% python3 -q
>>> import numpy as np
>>> np.set_printoptions(precision=2, suppress=True, linewidth=100)
>>> M2 = np.array([[-2, -1, -1]])
>>> K = np.block([[np.zeros((1, 1)), M2], [M2.T, np.zeros((3, 3))]])
>>> K
array([[ 0., -2., -1., -1.],
       [-2.,  0.,  0.,  0.],
       [-1.,  0.,  0.,  0.],
       [-1.,  0.,  0.,  0.]])
>>> Uu, sigma = np.linalg.svd(K)
Traceback (most recent call last):
  File "<python-input-5>", line 1, in <module>
    Uu, sigma = np.linalg.svd(K)
    ^^^^^^^^^
ValueError: too many values to unpack (expected 2)
>>> Uu, sigma, Vt = np.linalg.svd(K, full_matrices=False)
>>> np.allclose(Uu * sigma @ Vt, K)
True
>>> Uu.shape, sigma.shape, Vt.shape
((4, 4), (4,), (4, 4))
>>> w, V = np.linalg.eigh(K)
>>> w
array([-2.45,  0.  ,  0.  ,  2.45])
>>> np.round(V.T @ V, 2) + 0
array([[1., 0., 0., 0.],
       [0., 1., 0., 0.],
       [0., 0., 1., 0.],
       [0., 0., 0., 1.]])
>>> w.sum(), np.trace(K)
(np.float64(0.0), np.float64(0.0))
>>> np.round(np.linalg.eigvalsh(K @ K), 2) + 0
array([0., 0., 6., 6.])
>>> r0, r1 = K[2], K[3]
>>> print(r0 @ r1)
1.0
>>> print(r0 @ r0)
1.0
>>> p = (r0 @ r1) / (r0 @ r0) * r0
>>> round(np.linalg.norm(r0 + r1) ** 2 + np.linalg.norm(r0 - r1) ** 2, 2)
np.float64(4.0)
>>> print((r1 - p) @ r0)
0.0
>>> w, V = np.linalg.eigh(K)
>>> x0 = np.array([2, 2, 1, 1])
>>> np.round(V * np.abs(w) @ V.T, 2) + 0
array([[2.45, 0.  , 0.  , 0.  ],
       [0.  , 1.63, 0.82, 0.82],
       [0.  , 0.82, 0.41, 0.41],
       [0.  , 0.82, 0.41, 0.41]])
>>> V * np.maximum(w, 0) @ V.T
array([[ 1.22, -1.  , -0.5 , -0.5 ],
       [-1.  ,  0.82,  0.41,  0.41],
       [-0.5 ,  0.41,  0.2 ,  0.2 ],
       [-0.5 ,  0.41,  0.2 ,  0.2 ]])
>>> np.abs(K).sum(axis=1).max(), round(float(np.abs(w).max()), 2)
(np.float64(4.0), 2.45)
>>> print(x0 @ K @ x0 / (x0 @ x0), np.round(w[0], 2), round(w[-1], 2))
-2.4 -2.45 2.45
>>> np.linalg.eigvalsh(K[1:, 1:])
array([0., 0., 0.])
